$ python3 -q
>>> import numpy as np
>>> from numpy import linalg as LA
>>> np.set_printoptions(precision=2, suppress=True, linewidth=140)
>>> F = np.load("out0.npy")
>>> F
array([[ 1.  , -2.97,  1.94],
       [ 0.98, -3.05,  2.05],
       [ 0.87, -3.19,  1.99],
       [ 0.78, -2.99,  1.97],
       [ 1.03, -3.22,  2.04],
       [ 0.88, -3.02,  1.97],
       [-5.11, -1.94, -1.84],
       [-4.86, -1.97, -2.03],
       [-4.94, -2.  , -2.23],
       [-5.  , -1.91, -1.88],
       [-5.01, -1.97, -2.24],
       [-5.11, -1.97, -2.02],
       [ 4.03,  0.88, -4.92],
       [ 3.82,  0.95, -4.91],
       [ 3.82,  0.84, -5.1 ],
       [ 4.  ,  1.02, -4.93],
       [ 3.98,  0.99, -4.92],
       [ 3.92,  1.03, -4.83]])
>>> W2 = F[[15, 0]].astype(float)
>>> for _ in range(5):
...     idx = LA.norm(F[:, None] - W2, axis=-1).argmin(axis=1)
...     W2 = np.array([F[idx == j].mean(axis=0) for j in range(2)])
... 
>>> print(idx)
[1 1 1 1 1 1 1 1 1 1 1 1 0 0 0 0 0 0]
>>> W2
array([[ 3.93,  0.95, -4.93],
       [-2.04, -2.52, -0.02]])
>>> np.abs(W2[1] - W2[0]).argmax()
np.int64(0)
>>> W2[1] - W2[0]
array([-5.97, -3.47,  4.91])
>>> np.bincount(idx)
array([ 6, 12])
>>> other = np.c_[F[:, :1] @ np.array([[2]]), np.array([3, -2, 0, -2, 2, 3, 2, 0, 3, 3, -1, -2, 2, 2, -3, -2, 1, 0])]
>>> print(other)
[[  2.     3.  ]
 [  1.96  -2.  ]
 [  1.74   0.  ]
 [  1.56  -2.  ]
 [  2.06   2.  ]
 [  1.76   3.  ]
 [-10.22   2.  ]
 [ -9.72   0.  ]
 [ -9.88   3.  ]
 [-10.     3.  ]
 [-10.02  -1.  ]
 [-10.22  -2.  ]
 [  8.06   2.  ]
 [  7.64   2.  ]
 [  7.64  -3.  ]
 [  8.    -2.  ]
 [  7.96   1.  ]
 [  7.84   0.  ]]
>>> print(np.round(LA.lstsq(F, other[:, 0])[0], 2) + 0)
[2. 0. 0.]
>>> LA.matrix_rank(np.c_[F, other])
np.int64(4)
>>> print(LA.norm(LA.qr(F)[0].T @ other, axis=0) ** 2 / ((other ** 2).sum(axis=0) + 1e-12))
[1.   0.08]
>>> x = np.array([4, 2])
>>> y = other @ x
>>> c, lr = np.zeros(2), 1 / LA.norm(other, 2) ** 2
>>> for i in range(5):
...     c -= lr * other.T @ (other @ c - y)
...     if i % 1 == 0: print(i, round(LA.norm(other @ c - y), 2))
... 
0 17.63
1 16.27
2 15.0
3 13.84
4 12.76
>>> c
array([3.94, 0.55])
>>> M = np.load("test17.npy")
>>> M
array([[0.5 , 0.5 , 0.  ],
       [0.  , 0.75, 0.25],
       [0.2 , 0.2 , 0.6 ]])
>>> # rows sum to 1
>>> P = np.triu(np.array([[2, -5, 1], [1, -4, 3], [-2, -5, -1]]), 1) + np.eye(3)
>>> other = P @ M @ LA.inv(P)
>>> round(np.trace(other), 2), np.trace(M)
(np.float64(1.85), np.float64(1.85))
>>> round(LA.det(other), 2)
np.float64(0.22)
>>> data = np.load("x.npy")
>>> data
array([[-2, -1, -8],
       [ 0,  8,  3],
       [ 0,  0,  5]])
>>> # triangular: eigenvalues sit on the diagonal
>>> r0 = np.array([1, 0, -3])
>>> other = data + np.outer(r0, np.eye(3)[1])
>>> round(float(LA.det(other) / LA.det(data)), 2), np.round(1 + LA.solve(data, r0)[1], 2)
(1.23, np.float64(1.23))
>>> LA.matrix_rank(other - data)
np.int64(1)
